>>> import numpy as np
>>> import numpy.linalg as la
>>> np.set_printoptions(precision=2, suppress=True, linewidth=140, sign=" ")
>>> rnd = lambda a: np.round(a, 2) + 0
>>> K = np.load("layer7.npy")
>>> print(rnd(K))
[[-0.21 -0.08 -0.24 -0.18 -0.86  0.34 -0.01]
 [ 0.92 -0.2   0.   -0.27 -0.17 -0.06 -0.01]
 [ 0.03  0.53  0.07 -0.28  0.04  0.14 -0.78]
 [-0.27 -0.46  0.5  -0.67  0.12  0.02 -0.02]
 [ 0.07  0.38  0.78  0.21 -0.37 -0.13  0.21]
 [-0.07  0.52 -0.27 -0.55  0.01 -0.37  0.46]
 [ 0.14  0.23  0.07 -0.09  0.28  0.84  0.36]]
>>> print(rnd(la.pinv(K)))
[[-0.21  0.92  0.03 -0.27  0.07 -0.07  0.14]
 [-0.08 -0.2   0.53 -0.46  0.38  0.52  0.23]
 [-0.24  0.    0.07  0.5   0.78 -0.27  0.07]
 [-0.18 -0.27 -0.28 -0.67  0.21 -0.55 -0.09]
 [-0.86 -0.17  0.04  0.12 -0.37  0.01  0.28]
 [ 0.34 -0.06  0.14  0.02 -0.13 -0.37  0.84]
 [-0.01 -0.01 -0.78 -0.02  0.21  0.46  0.36]]
>>> print(rnd(la.svd(K, compute_uv=False)))
[ 1.  1.  1.  1.  1.  1.  1.]
>>> print(rnd(K[:, 0] @ K[:, 4]))
0.0
>>> rng = np.random.default_rng(297728)
>>> out = K + rng.integers(-2, 3, (7, 1)) @ rng.integers(-2, 3, (1, 7))
>>> print(rnd(out))
[[-0.21 -0.08 -0.24 -0.18 -0.86  0.34 -0.01]
 [-1.08  1.8   2.   -2.27 -1.17  1.94 -1.01]
 [ 2.03 -1.47 -1.93  1.72  1.04 -1.86  0.22]
 [-0.27 -0.46  0.5  -0.67  0.12  0.02 -0.02]
 [ 0.07  0.38  0.78  0.21 -0.37 -0.13  0.21]
 [ 3.93 -3.48 -4.27  3.45  2.01 -4.37  2.46]
 [ 4.14 -3.77 -3.93  3.91  2.28 -3.16  2.36]]
>>> print(rnd(la.svd(out - K, compute_uv=False)))
[ 14.83   0.     0.     0.     0.     0.     0.  ]
>>> print(rnd(out - K))
[[ 0.  0.  0.  0.  0.  0.  0.]
 [-2.  2.  2. -2. -1.  2. -1.]
 [ 2. -2. -2.  2.  1. -2.  1.]
 [ 0.  0.  0.  0.  0.  0.  0.]
 [ 0.  0.  0.  0.  0.  0.  0.]
 [ 4. -4. -4.  4.  2. -4.  2.]
 [ 4. -4. -4.  4.  2. -4.  2.]]
>>> q, Rm = la.qr(K)
>>> print(rnd(np.abs(np.diag(Rm))))
[ 1.  1.  1.  1.  1.  1.  1.]
>>> print(np.allclose(Rm.T @ Rm, K.T @ K))
True
>>> print(rnd(q))
[[-0.21 -0.08 -0.24 -0.18 -0.86  0.34 -0.01]
 [ 0.92 -0.2   0.   -0.27 -0.17 -0.06 -0.01]
 [ 0.03  0.53  0.07 -0.28  0.04  0.14 -0.78]
 [-0.27 -0.46  0.5  -0.67  0.12  0.02 -0.02]
 [ 0.07  0.38  0.78  0.21 -0.37 -0.13  0.21]
 [-0.07  0.52 -0.27 -0.55  0.01 -0.37  0.46]
 [ 0.14  0.23  0.07 -0.09  0.28  0.84  0.36]]
>>> C2 = K.T @ K
>>> print((K @ K.T).shape)
(7, 7)
>>> print(rnd(np.diag(C2)))
[ 1.  1.  1.  1.  1.  1.  1.]
>>> print(rnd(la.svd(K, compute_uv=False) ** 2))
[ 1.  1.  1.  1.  1.  1.  1.]
>>> print(la.matrix_rank(C2))
7
>>> print(rnd(C2))
[[ 1.  0.  0.  0.  0.  0.  0.]
 [ 0.  1.  0.  0.  0.  0.  0.]
 [ 0.  0.  1.  0.  0.  0.  0.]
 [ 0.  0.  0.  1.  0.  0.  0.]
 [ 0.  0.  0.  0.  1.  0.  0.]
 [ 0.  0.  0.  0.  0.  1.  0.]
 [ 0.  0.  0.  0.  0.  0.  1.]]
>>> idx = rng.permutation(7)
>>> out = K[:, idx] * rng.choice([-1, 1], 7)
>>> print(rnd(out))
[[ 0.01  0.86  0.18 -0.08  0.21 -0.24  0.34]
 [ 0.01  0.17  0.27 -0.2  -0.92  0.   -0.06]
 [ 0.78 -0.04  0.28  0.53 -0.03  0.07  0.14]
 [ 0.02 -0.12  0.67 -0.46  0.27  0.5   0.02]
 [-0.21  0.37 -0.21  0.38 -0.07  0.78 -0.13]
 [-0.46 -0.01  0.55  0.52  0.07 -0.27 -0.37]
 [-0.36 -0.28  0.09  0.23 -0.14  0.07  0.84]]
>>> U, _, VT = la.svd(K.T @ out)
>>> print(rnd(la.lstsq(K, out)[0]))
[[ 0.  0.  0.  0. -1.  0.  0.]
 [ 0.  0.  0.  1.  0.  0.  0.]
 [ 0.  0.  0.  0.  0.  1.  0.]
 [ 0.  0. -1.  0.  0.  0.  0.]
 [ 0. -1.  0.  0.  0.  0.  0.]
 [ 0.  0.  0.  0.  0.  0.  1.]
 [-1.  0.  0.  0.  0.  0.  0.]]
>>> print(rnd(U @ VT))
[[ 0.  0.  0.  0. -1.  0.  0.]
 [ 0.  0.  0.  1.  0.  0.  0.]
 [ 0.  0.  0.  0.  0.  1.  0.]
 [ 0.  0. -1.  0.  0.  0.  0.]
 [ 0. -1.  0.  0.  0.  0.  0.]
 [ 0.  0.  0.  0.  0.  0.  1.]
 [-1.  0.  0.  0.  0.  0.  0.]]
